$ ipython --no-banner

In [1]: import numpy as np

In [2]: from numpy import linalg as LA

In [3]: np.set_printoptions(suppress=True, linewidth=140)

In [4]: E = np.array([[1, -2, 4, -8], [1, -1, 1, -1], [1, 0, 0, 0]])

In [5]: A2 = E[0, 0] * E[1:] - np.outer(E[1:, 0], E[0])

In [6]: A2
Out[6]: 
array([[ 0,  1, -3,  7],
       [ 0,  2, -4,  8]])

In [7]: E[:, 0] / E[0, 0]
Out[7]: array([1., 1., 1.])

In [8]: X = np.load("mat.npy")

In [9]: X
Out[9]: 
array([[16,  4,  9,  7],
       [ 4,  8, 11,  8],
       [ 9, 11, 16, 11],
       [ 7,  8, 11,  0]])

In [10]: # symmetric, so the eigenvalues are real

In [11]: Uu, s, Vt = LA.svd(X)

In [12]: s.round(2)
Out[12]: array([36.6 ,  9.89,  6.52,  0.03])

In [13]: A2 = Uu[:, :3] @ np.diag(s[:3]) @ Vt[:3]

In [14]: A2.round(2) + 0
Out[14]: 
array([[16.  ,  4.  ,  9.  ,  7.  ],
       [ 4.  ,  7.98, 11.01,  8.  ],
       [ 9.  , 11.01, 15.99, 11.  ],
       [ 7.  ,  8.  , 11.  ,  0.  ]])

In [15]: rank = LA.matrix_rank(A2)

In [16]: rank
Out[16]: np.int64(3)

In [17]: ns = LA.svd(A2)[2][rank:].T

In [18]: [int(LA.matrix_rank(A2[:i])) for i in range(1, len(A2) + 1)]
Out[18]: [1, 2, 3, 3]

In [19]: np.round(A2 @ ns, 2) + 0
Out[19]: 
array([[0.],
       [0.],
       [0.],
       [0.]])

In [20]: ns.shape
Out[20]: (4, 1)

In [21]: M = np.load("run8.npy")

In [22]: M
Out[22]: 
array([[ 0.,  0.,  6.],
       [ 0.,  0., -6.],
       [ 6., -6.,  0.]])

In [23]: # symmetric

In [24]: Uu, s, Vt = LA.svd(M)

In [25]: evecs = Vt[:(s > 1e-8).sum()]

In [26]: rng = np.random.default_rng(86)

In [27]: x = M[1] + -2 * M[2] + rng.integers(2) * np.eye(3)[2]

In [28]: x
Out[28]: array([-12.,  12.,  -5.])

In [29]: np.allclose(evecs.T @ evecs @ x, x)
Out[29]: True

In [30]: np.round(evecs.T @ evecs, 2)
Out[30]: 
array([[ 0.5, -0.5,  0. ],
       [-0.5,  0.5,  0. ],
       [ 0. ,  0. ,  1. ]])

In [31]: rank = LA.matrix_rank(M)

In [32]: rank
Out[32]: np.int64(2)

In [33]: ns = LA.svd(M)[2][rank:].T

In [34]: ns.shape
Out[34]: (3, 1)

In [35]: np.round(ns @ ns.T, 2)
Out[35]: 
array([[0.5, 0.5, 0. ],
       [0.5, 0.5, 0. ],
       [0. , 0. , 0. ]])

In [36]: M @ ns
Out[36]: 
array([[0.],
       [0.],
       [0.]])

In [37]: [int(LA.matrix_rank(M[:, :j + 1])) for j in range(3)]
Out[37]: [1, 1, 2]

In [38]: [int(LA.matrix_rank(np.delete(M, i, axis=0))) for i in range(3)]
Out[38]: [2, 2, 1]

In [39]: ns[:, 0] / ns[np.abs(ns[:, 0]).round(6).argmax(), 0]
Out[39]: array([1., 1., 0.])

In [40]: np.round(M @ LA.pinv(M) @ M, 2)
Out[40]: 
array([[ 0.,  0.,  6.],
       [ 0.,  0., -6.],
       [ 6., -6.,  0.]])

In [41]: LA.inv(M)
LinAlgError: Singular matrix


In [42]: np.allclose(M[:-1].T @ LA.lstsq(M[:-1].T, M[-1])[0], M[-1])
Out[42]: False

In [43]: K = np.array([[93.0, -82.0, 42.0, 28.0],
    ...:     [8.0, -11.0, 4.0, 4.0],
    ...:     [-196.0, 166.0, -89.0, -56.0],
    ...:     [24.0, -22.0, 12.0, 7.0]])

In [44]: K
Out[44]: 
array([[  93.,  -82.,   42.,   28.],
       [   8.,  -11.,    4.,    4.],
       [-196.,  166.,  -89.,  -56.],
       [  24.,  -22.,   12.,    7.]])

In [45]: np.argsort(-LA.norm(K, axis=0).round(6), kind="stable")[:3]
Out[45]: array([0, 1, 2])

In [46]: LA.cond(K) > 100
Out[46]: np.True_

In [47]: round(LA.norm(K, 2) / LA.norm(K), 2)
Out[47]: np.float64(1.0)

In [48]: [round(float(x), 2) for x in LA.svd(K, compute_uv=False)[:3]]
Out[48]: [310.48, 4.31, 1.12]

In [49]: data = np.array([[2.0, 1.0, -2.0, -2.0, -5.0, 2.0, 4.0],
    ...:     [2.0, 2.0, 1.0, 4.0, 4.0, -3.0, 3.0],
    ...:     [-1.0, -1.0, 0.0, -1.0, 3.0, -5.0, -5.0],
    ...:     [0.0, 0.0, 0.0, 2.0, -2.0, 3.0, 3.0],
    ...:     [0.0, 0.0, 0.0, -3.0, 1.0, 1.0, 1.0],
    ...:     [0.0, 0.0, 0.0, -2.0, -3.0, 3.0, 1.0],
    ...:     [0.0, 0.0, 0.0, 1.0, 3.0, 0.0, 1.0]])

In [50]: Q, evecs = LA.qr(data[:, :3])[0], LA.qr(data[:, 3:])[0]

In [51]: s = LA.svd(Q.T @ evecs, compute_uv=False)

In [52]: round(float(LA.norm(Q @ Q.T - evecs @ evecs.T, 2)), 2)
Out[52]: 1.0

In [53]: (s > 0.9).sum()
Out[53]: np.int64(1)

In [54]: np.round(np.degrees(np.arccos(s.clip(0, 1))), 2)
Out[54]: array([ 6.95, 31.56, 39.79])

In [55]: u = np.array([3, -4, 4])

In [56]: np.cross(data[2, :3], data[3, :3])
Out[56]: array([-0.,  0.,  0.])

In [57]: np.polyval(u, data[2])
Out[57]: array([11., 11.,  4., 11., 19., 99., 99.])

In [58]: idx = rng.permutation(7)

In [59]: A2 = data[:, idx] * rng.choice([-1, 1], 7)

In [60]: A2
Out[60]: 
array([[-2.,  2.,  1.,  5., -2.,  4., -2.],
       [ 4., -1.,  2., -4.,  3.,  3., -2.],
       [-1., -0., -1., -3.,  5., -5.,  1.],
       [ 2., -0.,  0.,  2., -3.,  3., -0.],
       [-3., -0.,  0., -1., -1.,  1., -0.],
       [-2., -0.,  0.,  3., -3.,  1., -0.],
       [ 1., -0.,  0., -3., -0.,  1., -0.]])

In [61]: Uu, _, Vt = LA.svd(data.T @ A2)

In [62]: idx
Out[62]: array([3, 2, 1, 4, 5, 6, 0])

In [63]: np.round(LA.lstsq(data, A2)[0], 2) + 0
Out[63]: 
array([[ 0.,  0.,  0.,  0.,  0.,  0., -1.],
       [ 0.,  0.,  1.,  0.,  0.,  0.,  0.],
       [ 0., -1.,  0.,  0.,  0.,  0.,  0.],
       [ 1.,  0.,  0.,  0.,  0.,  0.,  0.],
       [ 0.,  0.,  0., -1.,  0.,  0.,  0.],
       [ 0.,  0.,  0.,  0., -1.,  0.,  0.],
       [ 0.,  0.,  0.,  0.,  0.,  1.,  0.]])

In [64]: np.round(Uu @ Vt, 2) + 0
Out[64]: 
array([[ 0.,  0.,  0.,  0.,  0.,  0., -1.],
       [ 0.,  0.,  1.,  0.,  0.,  0.,  0.],
       [ 0., -1.,  0.,  0.,  0.,  0.,  0.],
       [ 1.,  0.,  0.,  0.,  0.,  0.,  0.],
       [ 0.,  0.,  0., -1.,  0.,  0.,  0.],
       [ 0.,  0.,  0.,  0., -1.,  0.,  0.],
       [ 0.,  0.,  0.,  0.,  0.,  1.,  0.]])
